In [1]: import numpy as np

In [2]: np.set_printoptions(suppress=True, linewidth=140)

In [3]: rd = lambda a: np.round(a, 2) + 0

In [4]: u = np.array([1, 1, 0, 0, -1, -2, -2, 0, 1, 1])

In [5]: E = u[np.abs(np.subtract.outer(np.arange(10), np.arange(10)))]

In [6]: E
Out[6]: 
array([[ 1,  1,  0,  0, -1, -2, -2,  0,  1,  1],
       [ 1,  1,  1,  0,  0, -1, -2, -2,  0,  1],
       [ 0,  1,  1,  1,  0,  0, -1, -2, -2,  0],
       [ 0,  0,  1,  1,  1,  0,  0, -1, -2, -2],
       [-1,  0,  0,  1,  1,  1,  0,  0, -1, -2],
       [-2, -1,  0,  0,  1,  1,  1,  0,  0, -1],
       [-2, -2, -1,  0,  0,  1,  1,  1,  0,  0],
       [ 0, -2, -2, -1,  0,  0,  1,  1,  1,  0],
       [ 1,  0, -2, -2, -1,  0,  0,  1,  1,  1],
       [ 1,  1,  0, -2, -2, -1,  0,  0,  1,  1]])

In [7]: B = E / np.linalg.norm(E, axis=1, keepdims=True)

In [8]: C2 = B @ B.T

In [9]: (C2 - 2 * np.eye(10)).round(6).argmax(axis=1)
Out[9]: array([1, 0, 3, 4, 3, 6, 5, 6, 9, 8])

In [10]: print(rd(C2[4]))
[-0.65 -0.37  0.29  0.77  1.    0.67  0.29 -0.19 -0.65 -0.83]

In [11]: print(np.argwhere(np.triu(np.abs(C2) > 0.95, 1)))
[]

In [12]: rng = np.random.default_rng(18159)

In [13]: B = E + rng.integers(-2, 3, (10, 8)) @ rng.integers(-2, 3, (8, 10))

In [14]: B
Out[14]: 
array([[ -6,  10,   2,   3,   6,  -2,   0,  -4,   4,   3],
       [  7,  -1,  -5,  -8,   4,  -1,   4,  -2,   8,  -3],
       [ -5,   3,   2,   4,   5,   4,  -3,   2,   0,   1],
       [  3,  -2,   0,  -7,   7,  -1,  -2,   2,  -6,  -4],
       [  4,  -4,   4,  -8,   7,  -2,  -6,  -4,  -8,  -4],
       [-12,   7,  -4,   1,   5,   8,  -2,   2,   4,  -8],
       [-10,   0,   0,   4,   2,   8,  -6,   6,  -5,   1],
       [ -8,   4,  -6,  -4,   8,   6,  -4,   7,   8, -12],
       [  8,  -5,   0,  -1,  -4,  -6,   5,   1,   4,   4],
       [  2,  -1,  -2,   2,  -9,  -1,   4,  -1,   2,   2]])

In [15]: print(np.abs(B - E).sum(axis=1))
[39 44 29 32 50 50 42 65 35 23]

In [16]: u = np.array([1, -2, 1, -2, 1, -1, -1, -1, 2, 0])

In [17]: B = E + np.outer(u, np.eye(10)[5])

In [18]: np.linalg.matrix_rank(np.linalg.inv(B) - np.linalg.inv(E), tol=1e-8)
Out[18]: np.int64(1)

In [19]: mat = np.load("run15.npy")

In [20]: mat
Out[20]: 
array([[-1.,  1.,  0.,  0.,  0.,  0.],
       [ 0., -1.,  1.,  0.,  0.,  0.],
       [ 0.,  0., -1.,  1.,  0.,  0.],
       [ 0.,  0.,  0., -1.,  1.,  0.],
       [ 0.,  0.,  0.,  0., -1.,  1.],
       [ 0.,  0.,  0.,  0.,  0., -1.]])

In [21]: vec = np.array([1, 1, 2, 2, 2, 1])

In [22]: rhs = mat @ vec

In [23]: rhs
Out[23]: array([ 0.,  1.,  0.,  0., -1., -1.])

In [24]: rd(np.linalg.solve(mat, rhs))
Out[24]: array([1., 1., 2., 2., 2., 1.])

In [25]: print(rd(np.linalg.solve(mat.T, mat[3])))
[0. 0. 0. 1. 0. 0.]

In [26]: rd(np.linalg.solve(mat, mat[:, 1]))
Out[26]: array([0., 1., 0., 0., 0., 0.])

In [27]: rd(np.linalg.solve(mat, rhs + mat[:, 0]))
Out[27]: array([2., 1., 2., 2., 2., 1.])

In [28]: T = np.stack([mat, -3 * mat, mat[::-1]])

In [29]: np.linalg.matrix_rank(T.reshape(3, -1))
Out[29]: np.int64(2)

In [30]: print(rd(np.linalg.det(T)))
[  1. 729.  -1.]

In [31]: print(T.shape)
(3, 6, 6)

In [32]: print(rd(np.linalg.norm(T, axis=(1, 2))))
[3.32 9.95 3.32]

In [33]: M = np.load("out12.npy")

In [34]: print(M)
[[-0.8   0.3   0.2  -0.9   0.6   0.61]
 [ 0.9   0.2  -0.7  -0.9  -0.4  -3.68]
 [ 0.2   0.7  -0.7   0.6  -0.3  -3.33]
 [ 0.7   0.6   0.5   0.5   1.1   3.23]
 [ 0.    0.4   1.3   0.   -0.4   6.87]
 [ 1.6  -0.4  -0.8   0.1  -0.3  -3.57]
 [ 2.4  -1.4   1.4   0.   -0.5   6.79]
 [-1.1   1.    0.    0.2   0.5   0.17]
 [ 0.2  -0.1  -1.1  -0.3   0.5  -5.4 ]
 [ 1.    1.8  -0.9  -1.3   0.4  -3.95]
 [ 0.8  -1.6   0.2  -2.    0.6   1.07]
 [ 0.7   0.7   2.   -1.9  -0.3  10.12]
 [-1.3   0.9   1.4  -0.3   0.3   6.96]
 [-1.1   1.   -1.   -0.6   1.5  -4.9 ]
 [-0.8   0.8  -0.8   1.6   0.6  -3.88]
 [ 0.5  -0.6  -1.    0.1   0.2  -5.02]
 [ 0.9   0.6   0.9   0.3  -0.1   4.79]
 [-1.2  -0.2   0.1  -0.5   1.4   0.16]
 [ 0.2  -0.5   1.4   1.4  -1.1   7.01]
 [ 0.3  -0.7   0.   -1.1  -0.6   0.08]
 [ 0.9  -0.9  -0.2  -0.6   0.1  -0.55]
 [-1.2   1.    1.   -0.1   1.2   4.87]
 [-0.7  -1.5   1.   -1.   -0.1   4.73]
 [ 1.    1.3   0.5   0.3  -0.6   2.2 ]
 [-0.3  -0.6   0.9   0.8   1.9   4.37]
 [-0.1   2.7   0.    0.1   0.1   0.33]
 [-0.7  -2.4   0.3  -1.5   0.3   1.18]
 [ 1.8   0.    1.4   1.1   0.6   6.81]
 [ 0.2  -0.5  -0.3  -0.3  -1.9  -1.15]
 [ 0.1  -0.5  -0.8  -0.8  -0.9  -3.69]
 [-0.8  -1.1   0.1   1.1   0.    0.11]
 [-0.4  -0.1  -1.3   0.2  -0.4  -6.36]
 [-1.1  -1.5   0.1  -0.1  -0.8   0.76]
 [-1.8   1.6   0.3   1.4  -0.6   1.89]
 [-3.2   0.4  -0.8   0.8  -0.6  -3.99]
 [ 1.5   0.7   1.6   0.3  -0.2   8.11]
 [ 0.6   1.9  -0.6  -0.4  -0.5  -3.  ]
 [ 0.6   0.6   0.1  -2.    1.4   0.98]
 [-1.3  -0.8   1.1   0.    0.6   5.68]]

In [35]: Xc = M - M.mean(axis=0)

In [36]: V = np.linalg.svd(Xc)[2][:5]

In [37]: B = Xc - Xc @ V.T @ V

In [38]: rd(np.cov(Xc @ V.T, rowvar=False))
Out[38]: 
array([[20.33,  0.  ,  0.  ,  0.  ,  0.  ],
       [ 0.  ,  1.4 ,  0.  ,  0.  ,  0.  ],
       [ 0.  ,  0.  ,  1.15,  0.  ,  0.  ],
       [ 0.  ,  0.  ,  0.  ,  0.81,  0.  ],
       [ 0.  ,  0.  ,  0.  ,  0.  ,  0.5 ]])

In [39]: rd(np.linalg.norm(B) / np.linalg.norm(Xc))
Out[39]: np.float64(0.01)

In [40]: rd(np.diag(V.T @ V))
Out[40]: array([1.  , 1.  , 0.04, 1.  , 1.  , 0.96])

In [41]: C2 = np.cov(M, rowvar=False)

In [42]: rd(np.corrcoef(M[:, 4], M[:, 3])[0, 1])
Out[42]: np.float64(-0.12)

In [43]: rd(np.linalg.eigvalsh(C2)[::-1])
Out[43]: array([20.33,  1.4 ,  1.15,  0.81,  0.5 ,  0.  ])

In [44]: np.argsort(-M.std(axis=0).round(6), kind="stable")
Out[44]: array([5, 0, 1, 3, 2, 4])

In [45]: C2.shape
Out[45]: (6, 6)

In [46]: np.argwhere(np.triu(np.abs(np.corrcoef(M.T)) > 0.8, 1))
Out[46]: array([[2, 5]])

In [47]: rd(np.corrcoef(M.T))
Out[47]: 
array([[ 1.  , -0.05,  0.15, -0.18, -0.14,  0.16],
       [-0.05,  1.  , -0.1 ,  0.19,  0.1 , -0.08],
       [ 0.15, -0.1 ,  1.  ,  0.04,  0.04,  1.  ],
       [-0.18,  0.19,  0.04,  1.  , -0.12,  0.04],
       [-0.14,  0.1 ,  0.04, -0.12,  1.  ,  0.04],
       [ 0.16, -0.08,  1.  ,  0.04,  0.04,  1.  ]])

In [48]: B = np.c_[M[:, :2] @ np.array([[7, 0], [-2, 1]]), np.array([2, -2, 0, -3, 3, 3, 1, 0, -3, 0, 3, 0, -3, 2, 0, -3, -1, 0, 1, -2, 3, 3, 2, 0, -2, -3, 0, 3, 2, -1, 3, -2, 1, 1, 0, 1, -3, -2, 3])]

In [49]: rd(B)
Out[49]: 
array([[ -6.2,   0.3,   2. ],
       [  5.9,   0.2,  -2. ],
       [  0. ,   0.7,   0. ],
       [  3.7,   0.6,  -3. ],
       [ -0.8,   0.4,   3. ],
       [ 12. ,  -0.4,   3. ],
       [ 19.6,  -1.4,   1. ],
       [ -9.7,   1. ,   0. ],
       [  1.6,  -0.1,  -3. ],
       [  3.4,   1.8,   0. ],
       [  8.8,  -1.6,   3. ],
       [  3.5,   0.7,   0. ],
       [-10.9,   0.9,  -3. ],
       [ -9.7,   1. ,   2. ],
       [ -7.2,   0.8,   0. ],
       [  4.7,  -0.6,  -3. ],
       [  5.1,   0.6,  -1. ],
       [ -8. ,  -0.2,   0. ],
       [  2.4,  -0.5,   1. ],
       [  3.5,  -0.7,  -2. ],
       [  8.1,  -0.9,   3. ],
       [-10.4,   1. ,   3. ],
       [ -1.9,  -1.5,   2. ],
       [  4.4,   1.3,   0. ],
       [ -0.9,  -0.6,  -2. ],
       [ -6.1,   2.7,  -3. ],
       [ -0.1,  -2.4,   0. ],
       [ 12.6,   0. ,   3. ],
       [  2.4,  -0.5,   2. ],
       [  1.7,  -0.5,  -1. ],
       [ -3.4,  -1.1,   3. ],
       [ -2.6,  -0.1,  -2. ],
       [ -4.7,  -1.5,   1. ],
       [-15.8,   1.6,   1. ],
       [-23.2,   0.4,   0. ],
       [  9.1,   0.7,   1. ],
       [  0.4,   1.9,  -3. ],
       [  3. ,   0.6,  -2. ],
       [ -7.5,  -0.8,   3. ]])

In [50]: np.linalg.matrix_rank(np.c_[M, B])
Out[50]: np.int64(7)

In [51]: print(rd(np.linalg.norm(B - M @ np.linalg.lstsq(M, B)[0], axis=0)))
[ 0.    0.   11.68]

In [52]: rd(np.linalg.norm(M, 2))
Out[52]: np.float64(28.45)

In [53]: rd(M[14] @ M[12])
Out[53]: np.float64(-26.66)

In [54]: rd(np.linalg.norm(M, 1)), rd(np.linalg.norm(M, np.inf))
Out[54]: (np.float64(142.35), np.float64(15.72))

In [55]: data = np.loadtxt("case19.csv", delimiter=",")

In [56]: data
Out[56]: 
array([[-49.54, -40.3 , -10.89,  10.32,  10.18],
       [-50.63, -40.26,  -9.5 ,  10.11,  10.93],
       [-50.1 , -41.21,  -8.49,  11.14,   9.64],
       [-51.13, -41.09, -11.78,  10.07,  11.35],
       [-49.14, -41.44, -11.04,   8.44,  10.09],
       [-49.68, -39.8 ,  -9.92,   7.83,  11.66],
       [-49.8 , -41.42, -10.13,  10.01,  11.75],
       [-51.67, -41.33, -11.27,   8.9 ,  11.75],
       [-51.09, -39.5 ,  -9.9 ,   9.86,   9.73],
       [-50.18, -42.41, -11.39,   9.97,   8.77],
       [-48.86, -39.64,  -8.25,   9.46,  10.78],
       [-50.67, -39.77, -10.97,   9.89,   9.67],
       [-47.61, -38.89,  -8.78,  11.65,  10.85],
       [-49.36, -40.62, -10.23,  11.24,  10.66],
       [-49.84, -39.65,  -8.44,  10.18,   9.3 ],
       [-50.76, -38.19, -11.79,   9.22,   9.9 ]])

In [57]: D = np.linalg.norm(data[:, None] - data[None], axis=-1)

In [58]: D[2].round(6).argsort(kind="stable")[:4]
Out[58]: array([ 2, 14,  1, 13])

In [59]: print(D.shape)
(16, 16)

In [60]: print(D.mean(axis=1).argmax())
12

In [61]: rd(D[:5, :5])
Out[61]: 
array([[0.  , 1.93, 2.8 , 2.32, 2.24],
       [1.93, 0.  , 2.22, 2.51, 3.08],
       [2.8 , 2.22, 0.  , 4.  , 3.87],
       [2.32, 2.51, 4.  , 0.  , 2.98],
       [2.24, 3.08, 3.87, 2.98, 0.  ]])

In [62]: np.unravel_index(D.round(6).argmax(), D.shape)
Out[62]: (np.int64(7), np.int64(12))
